$ python -q
>>> import numpy as np
>>> from numpy import linalg as LA
>>> np.set_printoptions(suppress=True, linewidth=100)
>>> F = np.load("layer2.npy")
>>> F
array([[  9.49,   2.57, -10.9 ,  -3.84,  -5.6 ,   4.75,   1.73,  11.21],
       [ -2.36,  -0.58,   2.71,   1.16,   1.13,  -1.52,  -0.22,  -2.45],
       [ -3.65,  -0.96,   3.68,   1.67,   1.84,  -2.04,  -0.56,  -4.44],
       [  0.26,   0.06,   0.19,  -0.02,  -0.21,   0.15,   0.21,   0.02],
       [ -8.62,  -2.28,   9.07,   3.64,   4.96,  -4.4 ,  -1.27,  -9.75],
       [  7.33,   1.96,  -8.1 ,  -2.79,  -4.54,   4.57,   0.88,   7.93],
       [  0.96,   0.39,  -1.35,  -0.18,  -0.4 ,   0.75,   0.51,   1.37],
       [  5.02,   1.39,  -5.51,  -2.18,  -2.92,   2.48,   0.56,   5.37],
       [ 10.75,   2.48, -12.  ,  -4.46,  -6.53,   6.47,   1.65,  12.69],
       [  7.21,   1.96,  -7.76,  -2.73,  -4.45,   4.35,   1.65,   8.35],
       [-10.52,  -2.87,  11.35,   4.88,   6.21,  -6.09,  -1.81, -12.78],
       [ -6.84,  -1.52,   7.57,   3.16,   4.17,  -4.35,  -1.5 ,  -8.3 ],
       [ -8.42,  -2.48,   9.27,   3.91,   4.96,  -4.6 ,  -1.65,  -9.97],
       [ -2.69,  -0.3 ,   1.91,   1.13,   1.2 ,  -1.11,  -0.1 ,  -2.52],
       [  3.43,   0.54,  -3.69,  -1.28,  -2.15,   1.65,   0.52,   4.47],
       [  1.92,   0.87,  -2.17,  -1.22,  -1.59,   1.74,   0.55,   2.72],
       [ -2.48,  -0.64,   2.69,   0.73,   1.45,  -1.53,  -0.8 ,  -2.77],
       [  8.36,   2.05,  -9.16,  -3.59,  -5.41,   4.89,   1.57,   9.85],
       [ 11.08,   2.78, -12.03,  -4.94,  -6.59,   6.51,   1.89,  12.44],
       [ 10.15,   2.55, -11.72,  -4.15,  -6.43,   6.33,   2.12,  12.86],
       [ -2.02,  -0.76,   2.04,   1.45,   0.94,  -1.12,  -0.11,  -2.12],
       [-10.79,  -2.42,  11.81,   4.35,   6.32,  -6.37,  -2.11, -12.44],
       [ -5.19,  -1.16,   5.11,   1.99,   2.7 ,  -2.27,  -0.07,  -5.48],
       [ -9.13,  -2.98,  10.1 ,   3.78,   4.93,  -5.39,  -1.73, -11.22],
       [-11.39,  -2.74,  11.55,   4.46,   6.69,  -6.28,  -1.86, -12.11],
       [  5.63,   1.39,  -6.01,  -2.62,  -3.81,   4.05,   1.18,   6.95]])
>>> x = np.array([2, 1, 3, 1, 0, 3, 2, 2])
>>> target = F @ x
>>> np.round(LA.pinv(F) @ F, 2) + 0
array([[1., 0., 0., 0., 0., 0., 0., 0.],
       [0., 1., 0., 0., 0., 0., 0., 0.],
       [0., 0., 1., 0., 0., 0., 0., 0.],
       [0., 0., 0., 1., 0., 0., 0., 0.],
       [0., 0., 0., 0., 1., 0., 0., 0.],
       [0., 0., 0., 0., 0., 1., 0., 0.],
       [0., 0., 0., 0., 0., 0., 1., 0.],
       [0., 0., 0., 0., 0., 0., 0., 1.]])
>>> np.round(LA.solve(F.T @ F, F.T @ target), 2) + 0
array([2., 1., 3., 1., 0., 3., 2., 2.])
>>> rng = np.random.default_rng(26945)
>>> target = target + 0.05 * rng.normal(size=26)
>>> target.round(2)
array([ 25.14,  -5.98, -11.71,   2.03, -23.9 ,  20.83,   4.14,  11.99,  31.65,  23.54, -32.47,
       -21.96, -24.6 ,  -7.37,  10.07,   8.7 ,  -8.53,  25.16,  32.17,  32.48,  -4.97, -32.5 ,
       -12.09, -29.21, -33.13,  20.4 ])
>>> coef, *_ = LA.lstsq(F, target)
>>> print([round(float(LA.norm(LA.solve(F.T @ F + lam * np.eye(8), F.T @ target))), 2) for lam in (0, 1, 10, 100)])
[5.67, 3.57, 1.67, 1.39]
>>> round(float(LA.norm(target - F @ coef)), 2)
0.21
>>> ang = np.radians(90)
>>> Rm = np.eye(8)
>>> Rm[4, 4] = Rm[6, 6] = np.cos(ang)
>>> Rm[4, 6], Rm[6, 4] = -np.sin(ang), np.sin(ang)
>>> Rm.round(2) + 0
array([[ 1.,  0.,  0.,  0.,  0.,  0.,  0.,  0.],
       [ 0.,  1.,  0.,  0.,  0.,  0.,  0.,  0.],
       [ 0.,  0.,  1.,  0.,  0.,  0.,  0.,  0.],
       [ 0.,  0.,  0.,  1.,  0.,  0.,  0.,  0.],
       [ 0.,  0.,  0.,  0.,  0.,  0., -1.,  0.],
       [ 0.,  0.,  0.,  0.,  0.,  1.,  0.,  0.],
       [ 0.,  0.,  0.,  0.,  1.,  0.,  0.,  0.],
       [ 0.,  0.,  0.,  0.,  0.,  0.,  0.,  1.]])
>>> other = F @ Rm.T
>>> np.round(LA.det(Rm), 2), np.trace(Rm)
(np.float64(1.0), np.float64(6.0))
>>> np.abs(other - F).max(axis=0)
array([0.  , 0.  , 0.  , 0.  , 4.88, 0.  , 8.55, 0.  ])
>>> np.allclose(F @ F.T, other @ other.T)
True
>>> cent = F[[14, 8]].astype(float)
>>> for _ in range(6):
...     z = LA.norm(F[:, None] - cent, axis=-1).argmin(axis=1)
...     cent = np.array([F[z == j].mean(axis=0) for j in range(2)])
... 
>>> print(z)
[1 0 0 0 0 1 1 1 1 1 0 0 0 0 1 1 0 1 1 1 0 0 0 0 0 1]
>>> np.round(cent[1] - cent[0], 2)
array([ 12.77,   3.29, -13.89,  -5.42,  -7.58,   7.4 ,   2.2 ,  14.9 ])
>>> J = np.array([[-9, -6, -3, 1, -3, -4, -6, -9],
...     [-3, 0, 3, 7, 3, 2, 0, -3],
...     [-8, -5, -2, 2, -2, -3, -5, -8],
...     [0, 3, 6, 10, 6, 5, 3, 0],
...     [-2, 1, 4, 8, 4, 3, 1, -2]])
>>> T = np.stack([J, -1 * J, J[::-1]])
>>> np.einsum("bij,cij->bc", T, T)
array([[ 887, -887,  423],
       [-887,  887, -423],
       [ 423, -423,  887]])
>>> LA.matrix_rank(T)
array([2, 2, 2])
>>> (T @ J.T).shape
(3, 5, 5)
>>> rk = LA.matrix_rank(J)
>>> rk
np.int64(2)
>>> null = LA.svd(J)[2][rk:].T
>>> print([int(LA.matrix_rank(np.delete(J, i, axis=0))) for i in range(5)])
[2, 2, 2, 2, 2]
>>> [int(LA.matrix_rank(J[:, :j + 1])) for j in range(8)]
[1, 2, 2, 2, 2, 2, 2, 2]
>>> LA.matrix_rank(J.T @ J), LA.matrix_rank(J @ J.T)
(np.int64(2), np.int64(2))
>>> np.round(null @ null.T, 2)
array([[ 0.66, -0.18, -0.03,  0.18, -0.03, -0.08, -0.18, -0.34],
       [-0.18,  0.86, -0.1 , -0.04, -0.1 , -0.11, -0.14, -0.18],
       [-0.03, -0.1 ,  0.83, -0.26, -0.17, -0.15, -0.1 , -0.03],
       [ 0.18, -0.04, -0.26,  0.44, -0.26, -0.19, -0.04,  0.18],
       [-0.03, -0.1 , -0.17, -0.26,  0.83, -0.15, -0.1 , -0.03],
       [-0.08, -0.11, -0.15, -0.19, -0.15,  0.87, -0.11, -0.08],
       [-0.18, -0.14, -0.1 , -0.04, -0.1 , -0.11,  0.86, -0.18],
       [-0.34, -0.18, -0.03,  0.18, -0.03, -0.08, -0.18,  0.66]])
>>> print(np.allclose(J @ null, 0))
True
>>> Uu, s, Vt = LA.svd(J)
>>> evecs = Vt[:(s > 1e-8).sum()]
>>> x = J[3] + 2 * J[2] + rng.integers(2) * np.eye(8)[1]
>>> print(x)
[-16.  -6.   2.  14.   2.  -1.  -7. -16.]
>>> np.allclose(evecs.T @ evecs @ x, x)
False
>>> print(LA.matrix_rank(np.vstack([J, x])))
3
>>> np.round(LA.norm(J, 2) / LA.norm(J), 2)
np.float64(0.75)
>>> LA.cond(J) > 100
np.True_
>>> print(LA.matrix_rank(J, rtol=0.1))
2
>>> np.argsort(-LA.norm(J, axis=0).round(6), kind="stable")[:3]
array([3, 0, 7])
>>> ang = np.radians(30)
>>> Rm = np.eye(8)
>>> Rm[3, 3] = Rm[2, 2] = np.cos(ang)
>>> Rm[3, 2], Rm[2, 3] = -np.sin(ang), np.sin(ang)
>>> Rm.round(2)
array([[ 1.  ,  0.  ,  0.  ,  0.  ,  0.  ,  0.  ,  0.  ,  0.  ],
       [ 0.  ,  1.  ,  0.  ,  0.  ,  0.  ,  0.  ,  0.  ,  0.  ],
       [ 0.  ,  0.  ,  0.87,  0.5 ,  0.  ,  0.  ,  0.  ,  0.  ],
       [ 0.  ,  0.  , -0.5 ,  0.87,  0.  ,  0.  ,  0.  ,  0.  ],
       [ 0.  ,  0.  ,  0.  ,  0.  ,  1.  ,  0.  ,  0.  ,  0.  ],
       [ 0.  ,  0.  ,  0.  ,  0.  ,  0.  ,  1.  ,  0.  ,  0.  ],
       [ 0.  ,  0.  ,  0.  ,  0.  ,  0.  ,  0.  ,  1.  ,  0.  ],
       [ 0.  ,  0.  ,  0.  ,  0.  ,  0.  ,  0.  ,  0.  ,  1.  ]])
>>> other = J @ Rm.T
>>> print(round(LA.det(Rm), 2), np.round(np.trace(Rm), 2))
1.0 7.73
>>> data = np.loadtxt("arr.csv", delimiter=",")
>>> data
array([[-0.1 , -0.7 , -1.  ,  0.4 , -0.1 ,  1.1 ,  0.1 ,  2.11, -0.6 ,  0.1 , -1.1 ],
       [-1.6 , -1.2 ,  0.1 ,  0.6 , -0.7 ,  0.3 ,  0.9 ,  3.59,  1.2 , -0.8 ,  0.1 ],
       [-0.4 , -0.6 , -0.4 ,  0.8 , -0.3 ,  0.3 ,  0.1 ,  1.83, -0.7 , -3.1 ,  0.2 ],
       [-0.9 , -0.8 , -0.5 , -0.3 ,  0.2 ,  0.7 , -0.8 ,  2.52,  2.  ,  1.8 , -2.2 ],
       [-0.6 ,  1.5 ,  2.  ,  0.2 , -1.  ,  0.2 , -0.7 , -4.52, -1.2 , -1.  , -0.6 ],
       [ 1.  , -0.3 , -0.1 , -1.  , -0.6 ,  0.3 , -0.3 ,  0.93,  0.2 ,  1.  ,  1.6 ],
       [ 0.2 , -1.  , -1.2 ,  0.  ,  0.6 , -0.3 , -0.9 ,  3.03, -0.2 ,  1.8 ,  1.1 ],
       [-0.1 ,  0.6 ,  0.7 , -0.5 , -1.3 ,  0.7 ,  2.1 , -1.89, -0.9 , -0.7 , -0.7 ],
       [ 0.5 , -0.5 , -0.1 ,  0.1 , -0.7 , -1.  , -0.5 ,  1.49, -0.3 , -0.1 ,  1.1 ],
       [ 0.2 ,  0.2 ,  0.2 ,  1.1 , -1.4 , -0.1 ,  0.2 , -0.65, -0.5 , -1.5 ,  1.2 ],
       [-1.  , -0.4 , -0.3 , -0.7 ,  1.1 , -1.2 , -0.3 ,  1.28, -0.2 ,  0.4 ,  0.8 ],
       [-0.5 , -0.4 ,  0.9 ,  0.4 , -0.6 ,  1.  ,  1.6 ,  1.2 ,  0.  , -1.7 , -1.6 ],
       [-0.8 ,  0.5 ,  0.7 , -1.4 ,  0.  , -0.6 ,  0.4 , -1.45, -0.1 ,  0.3 ,  0.5 ],
       [-1.3 ,  0.  ,  0.1 , -1.5 ,  0.8 , -0.4 ,  0.  , -0.09, -0.4 ,  0.7 , -1.6 ],
       [-0.5 ,  0.6 ,  1.3 ,  0.7 , -1.6 ,  0.4 ,  0.6 , -1.59, -0.2 , -0.3 , -1.6 ],
       [ 1.5 ,  0.2 ,  0.  ,  0.6 ,  0.  ,  0.1 , -0.5 , -0.46,  0.2 , -0.7 , -0.6 ],
       [-0.2 , -1.2 , -0.6 ,  0.2 , -0.4 ,  1.  , -1.3 ,  3.64,  1.8 ,  0.6 , -0.4 ],
       [-0.3 , -0.8 , -0.4 , -1.  , -0.8 ,  0.4 , -0.2 ,  2.49, -0.4 , -1.2 ,  0.  ],
       [-0.1 ,  0.1 , -0.9 , -0.2 ,  1.  , -0.9 , -0.8 , -0.28, -0.4 ,  0.2 ,  0.3 ],
       [-0.5 ,  0.4 ,  1.7 , -1.  , -0.4 , -0.3 , -0.5 , -1.11,  0.9 , -1.2 , -0.9 ],
       [ 1.5 , -0.4 ,  2.9 , -0.6 , -0.6 ,  0.7 ,  0.3 ,  1.2 ,  1.  ,  1.1 ,  0.7 ],
       [-0.1 , -1.6 ,  0.2 , -0.7 ,  0.  ,  1.  ,  0.5 ,  4.68,  0.6 , -0.6 , -0.3 ],
       [ 0.3 ,  1.1 ,  0.6 , -0.8 , -0.8 ,  0.1 ,  0.5 , -3.08, -2.  , -1.8 , -0.5 ],
       [ 0.2 , -1.8 ,  0.6 , -0.3 , -0.2 ,  0.5 , -1.6 ,  5.51,  0.3 ,  1.1 , -2.4 ],
       [ 2.3 ,  0.6 , -1.  ,  0.5 ,  0.3 ,  1.3 , -0.8 , -1.73, -0.2 , -0.3 ,  0.2 ],
       [-1.4 , -1.2 , -1.6 , -0.1 , -0.3 ,  0.2 ,  0.5 ,  3.63,  0.9 , -0.7 , -0.2 ],
       [-0.9 ,  0.6 ,  0.2 , -0.4 , -0.9 , -0.8 ,  0.  , -1.88, -0.6 ,  0.6 , -1.  ],
       [-0.9 ,  1.2 ,  0.9 , -0.4 ,  1.1 , -1.  ,  0.4 , -3.46, -0.8 ,  0.3 , -0.6 ],
       [ 0.2 , -0.9 , -0.4 ,  1.3 ,  0.2 , -0.3 ,  0.8 ,  2.69,  1.2 , -0.4 , -0.6 ],
       [ 2.8 , -0.1 , -1.2 , -1.9 ,  0.6 , -0.5 ,  0.6 ,  0.46,  0.5 ,  1.  , -0.9 ],
       [ 0.9 ,  0.6 ,  1.9 ,  1.3 ,  1.  , -1.1 , -1.  , -1.89,  0.6 ,  0.  ,  0.  ],
       [ 1.6 ,  0.8 ,  0.6 ,  0.2 , -0.2 ,  0.9 , -0.3 , -2.39,  1.2 , -1.  ,  0.3 ]])
>>> dist = LA.norm(data[:, None] - data[None], axis=-1)
>>> print(LA.matrix_rank(dist ** 2))
13
>>> dist[17].round(6).argsort(kind="stable")[:4]
array([17,  0,  8, 25])
>>> np.unravel_index(dist.round(6).argmax(), dist.shape)
(np.int64(4), np.int64(23))
>>> print(dist.shape)
(32, 32)
>>> mat = np.load("data.npy")
>>> mat
array([[0, 2, 1, 1, 2, 1, 2, 0, 0, 0],
       [0, 1, 1, 1, 0, 1, 1, 0, 0, 1],
       [0, 2, 2, 0, 0, 1, 0, 0, 0, 1],
       [2, 2, 1, 2, 2, 0, 0, 8, 2, 1],
       [2, 1, 2, 2, 1, 0, 1, 8, 0, 1],
       [1, 1, 1, 0, 2, 2, 2, 4, 1, 2],
       [1, 1, 2, 0, 0, 1, 1, 4, 1, 0],
       [0, 2, 1, 2, 2, 0, 2, 0, 2, 1],
       [0, 2, 0, 0, 0, 0, 0, 0, 2, 1],
       [2, 0, 0, 0, 2, 0, 0, 8, 2, 1]])
>>> LA.cond(mat) > 100
np.True_
>>> LA.matrix_rank(mat, rtol=0.1)
np.int64(5)
>>> np.round(LA.norm(mat, 2) / LA.norm(mat), 2)
np.float64(0.88)
>>> r0 = np.array([5, -9, -7])
>>> np.polyval(r0, mat[7])
array([ -7,  -5, -11,  -5,  -5,  -7,  -5,  -7,  -5, -11])
>>> np.correlate(mat[7], mat[0], "full")
array([ 0,  0,  0,  0,  4,  4,  9, 10,  9, 15,  8, 14, 10,  7,  8,  3,  5,  2,  0])
>>> np.allclose(mat[:-1].T @ LA.lstsq(mat[:-1].T, mat[-1])[0], mat[-1])
True
>>> round(float(np.trace(LA.pinv(mat) @ mat)), 2)
9.0
>>> LA.lstsq(mat[:-1].T, mat[-1])[2]
np.int32(9)
>>> print(np.abs(np.diag(LA.qr(mat)[1])) > 1e-9)
[ True  True  True  True  True  True  True False  True  True]
>>> E = np.load("out2.npy")
>>> E
array([[11, -1,  3,  1],
       [-3, 21,  1, -2],
       [ 1,  2, 21, -2],
       [ 1, -3, -2, 30]])
>>> T = np.stack([E, 5 * E, E[::-1]])
>>> print(T.sum(axis=0))
[[ 67  -9  16  36]
 [-17 128  27 -14]
 [  3  33 127 -14]
 [ 17 -19  -9 181]]
>>> (T @ E.T).shape
(3, 4, 4)
>>> print(LA.matrix_rank(T))
[4 4 4]
>>> LA.matrix_rank(T.reshape(3, -1))
np.int64(2)
>>> np.round(LA.norm(T, axis=(1, 2)), 2)
array([ 44.17, 220.85,  44.17])
>>> z = rng.permutation(4)
>>> z
array([0, 2, 1, 3])
>>> other = E[z][:, z]
>>> np.diag(other)
array([11, 21, 21, 30])
>>> np.allclose(other, E)
False
>>> print(np.trace(other))
83
>>> cent = np.array([[6, 3, 4, 8, 2, 4], [1, 1, 6, 7, 1, 6]])
>>> K = np.repeat(cent, 12 // 2, axis=0)
>>> K = K + 0.3 * rng.normal(size=K.shape)
>>> print(K.round(2))
[[6.19 2.93 4.19 7.97 1.73 3.7 ]
 [5.83 3.26 3.62 7.88 2.43 4.29]
 [5.8  2.83 4.34 7.87 2.   3.8 ]
 [6.53 2.86 4.04 7.89 2.07 3.87]
 [5.55 2.96 4.06 7.97 2.31 4.02]
 [5.74 3.16 3.78 8.52 2.18 3.68]
 [1.1  1.22 6.03 6.99 0.67 6.01]
 [1.1  1.47 5.8  6.93 1.17 6.4 ]
 [1.04 0.99 5.96 6.68 1.05 5.93]
 [0.7  0.93 6.11 7.08 1.47 5.8 ]
 [0.7  1.12 5.66 6.87 0.39 6.49]
 [1.23 0.43 5.51 7.41 0.77 5.89]]
>>> cent = K[[8, 10]].astype(float)
>>> for _ in range(3):
...     z = LA.norm(K[:, None] - cent, axis=-1).argmin(axis=1)
...     cent = np.array([K[z == j].mean(axis=0) for j in range(2)])
... 
>>> print(z)
[0 0 0 0 0 0 1 1 1 1 1 1]
>>> cent.round(2)
array([[5.94, 3.  , 4.  , 8.01, 2.12, 3.89],
       [0.98, 1.03, 5.85, 6.99, 0.92, 6.09]])
>>> np.round(cent[1] - cent[0], 2)
array([-4.96, -1.97,  1.84, -1.02, -1.2 ,  2.19])
>>> np.abs(cent[1] - cent[0]).argmax()
np.int64(0)
